$ python -q
>>> import numpy as np
>>> np.set_printoptions(precision=3, suppress=True, linewidth=200)
>>> W0 = np.loadtxt("out17.csv", delimiter=",")
>>> W0
array([[-4., -2., -1.,  0., -1.,  3., -1.],
       [-2., -4., -3.,  2., -3., -1.,  4.],
       [-1., -3., -2.,  2., -3.,  3.,  3.],
       [ 0.,  2.,  2., -4.,  1.,  2.,  2.],
       [-1., -3., -3.,  1.,  2.,  0.,  0.],
       [ 3., -1.,  3.,  2.,  0.,  2., -3.],
       [-1.,  4.,  3.,  2.,  0., -3.,  2.]])
>>> x0 = np.array([2, 5, 2, 1, 3, 4, 3])
>>> y = W0 @ x0
>>> print(y)
[-14. -29.  -7.  27. -16.   8.  20.]
>>> print(np.linalg.solve(W0, y + W0[:, 1]))
[2. 6. 2. 1. 3. 4. 3.]
>>> np.linalg.solve(W0, y)
array([2., 5., 2., 1., 3., 4., 3.])
>>> print(np.linalg.solve(W0, 3 * y))
[ 6. 15.  6.  3.  9. 12.  9.]
>>> m1 = np.vander(np.arange(14) - 2, 4, increasing=True)
>>> m1
array([[   1,   -2,    4,   -8],
       [   1,   -1,    1,   -1],
       [   1,    0,    0,    0],
       [   1,    1,    1,    1],
       [   1,    2,    4,    8],
       [   1,    3,    9,   27],
       [   1,    4,   16,   64],
       [   1,    5,   25,  125],
       [   1,    6,   36,  216],
       [   1,    7,   49,  343],
       [   1,    8,   64,  512],
       [   1,    9,   81,  729],
       [   1,   10,  100, 1000],
       [   1,   11,  121, 1331]])
>>> # column 3 dominates
>>> P = m1 @ np.linalg.solve(m1.T @ m1, m1.T)
>>> np.allclose(P @ P, P)
True
>>> print(np.round(np.linalg.eigvalsh(P), 3) + 0)
[0. 0. 0. 0. 0. 0. 0. 0. 0. 0. 1. 1. 1. 1.]
>>> np.diag(P)
array([0.7  , 0.273, 0.211, 0.23 , 0.226, 0.195, 0.166, 0.166, 0.195, 0.226, 0.23 , 0.211, 0.273, 0.7  ])
>>> W = np.array([[1, 2], [0, 1], [0, 3], [1, 3]])
>>> coef = np.array([-1, 5])
>>> act = np.maximum(m1 @ W + coef, 0)
>>> print((act > 0).astype(int))
[[0 0]
 [0 1]
 [0 1]
 [1 1]
 [1 1]
 [1 1]
 [1 1]
 [1 1]
 [1 1]
 [1 1]
 [1 1]
 [1 1]
 [1 1]
 [1 1]]
>>> np.linalg.matrix_rank(act)
np.int64(2)
>>> basis = np.array([[4, 3], [5, 5]])
>>> act @ basis
array([[    0,     0],
       [   30,    30],
       [   35,    35],
       [   74,    73],
       [  257,   249],
       [  698,   671],
       [ 1511,  1447],
       [ 2810,  2685],
       [ 4709,  4493],
       [ 7322,  6979],
       [10763, 10251],
       [15146, 14417],
       [20585, 19585],
       [27194, 25863]])
>>> W @ basis
array([[14, 13],
       [ 5,  5],
       [15, 15],
       [19, 18]])
>>> x0 = np.array([3, -2, -3, -1])
>>> y = m1 @ x0
>>> np.round(np.linalg.pinv(m1) @ m1, 3) + 0
array([[1., 0., 0., 0.],
       [0., 1., 0., 0.],
       [0., 0., 1., 0.],
       [0., 0., 0., 1.]])
>>> rng = np.random.default_rng(92)
>>> y = y + 0.02 * rng.normal(size=14)
>>> y
array([    2.951,     2.98 ,     2.973,    -3.027,   -21.008,   -56.978,  -117.015,  -207.001,  -333.005,  -501.004,  -717.008,  -986.972, -1316.987, -1713.004])
>>> coef, *_ = np.linalg.lstsq(m1, y)
>>> np.round(m1.T @ (y - m1 @ coef), 3) + 0
array([0., 0., 0., 0.])
>>> Uu, sigma, VT = np.linalg.svd(m1)
>>> sigma
array([1946.627,   34.227,    3.936,    2.173])
>>> A2 = Uu[:, :1] @ np.diag(sigma[:1]) @ VT[:1]
>>> np.linalg.matrix_rank(A2)
np.int64(1)
>>> round(float(np.abs(m1 - A2).max()), 3)
14.415
>>> A2 = np.array([[2, 0, 1, 2, 0, -2, -1, 3, -2, 3, -3, -2, -2, -1, -3],
...     [2, 0, -3, -2, 2, 1, 3, 0, -3, 2, -1, -2, 3, 2, 1],
...     [0, -2, 0, -3, 2, -1, 3, -2, 3, -2, 1, 0, 1, 3, -1],
...     [0, -1, 3, -1, -3, -3, -3, -2, -1, 3, -1, -2, -2, 0, 0],
...     [1, -3, 1, -3, -2, -1, -2, 2, 2, -2, 0, -3, 1, 1, 1],
...     [0, -1, 2, 3, 2, 3, 2, 0, 0, -3, -3, 0, -3, 3, 0],
...     [-2, -3, 0, 2, 1, -1, 0, 2, 3, 0, -2, 0, -3, -2, -1],
...     [1, -2, 2, -3, 0, 3, -2, 1, -3, 0, -1, -3, -2, 0, -3],
...     [-3, 2, 1, -3, 3, 3, -1, 1, -2, -1, 1, 1, 3, -2, 0],
...     [0, 3, 0, 3, -1, 1, -2, -1, 3, -1, 1, -2, 3, 0, 2],
...     [-1, -2, 1, 2, -3, 0, 2, -1, -3, 2, 1, 2, 0, 2, 2]])
>>> K = A2.T @ A2
>>> K
array([[ 24,  -3,  -5,  -3,  -6,  -7,   1,   3,  -8,   9,  -9, -19,  -2,  11,  -6],
       [ -3,  45, -12,  12,   9,  11,  -7,  -7,  -3,   1,  13,   9,  28, -14,  10],
       [ -5, -12,  30,   1, -13,   0, -20,   1,  -5,  -1,  -9,  -8, -23,   0,  -9],
       [ -3,  12,   1,  71, -11,  -5,   5,   1,  12,   6, -14,  15, -23,  -3,   9],
       [ -6,   9, -13, -11,  45,  24,  22,   7,   2, -19,  -6,   7,   9,   0, -11],
       [ -7,  11,   0,  -5,  24,  45,   8,   3, -16, -22,   1,   3,  11,   5,   1],
       [  1,  -7, -20,   5,  22,   8,  49, -10,  -3,  -7,   1,  21,   7,  26,   7],
       [  3,  -7,   1,   1,   7,   3, -10,  29,  -5,   1, -15, -10, -10, -15, -14],
       [ -8,  -3,  -5,  12,   2, -16,  -3,  -5,  67, -32,   8,   1,   2,  -1,   8],
       [  9,   1,  -1,   6, -19, -22,  -7,   1, -32,  45,  -7,  -5,  -7, -10,  -5],
       [ -9,  13,  -9, -14,  -6,   1,   1, -15,   8,  -7,  29,  14,  29,  -1,  16],
       [-19,   9,  -8,  15,   7,   3,  21, -10,   1,  -5,  14,  39,   2,  -3,  10],
       [ -2,  28, -23, -23,   9,  11,   7, -10,   2,  -7,  29,   2,  59,   3,  24],
       [ 11, -14,   0,  -3,   0,   5,  26, -15,  -1, -10,  -1,  -3,   3,  36,   9],
       [ -6,  10,  -9,   9, -11,   1,   7, -14,   8,  -5,  16,  10,  24,   9,  30]])
>>> # looks like rank 11
>>> round(np.linalg.norm(K, "nuc"), 3)
np.float64(643.0)
>>> round(float(np.linalg.norm(K) ** 2 / np.linalg.norm(K, 2) ** 2), 3)
2.782
>>> round(np.linalg.norm(K, 2), 3)
np.float64(144.911)
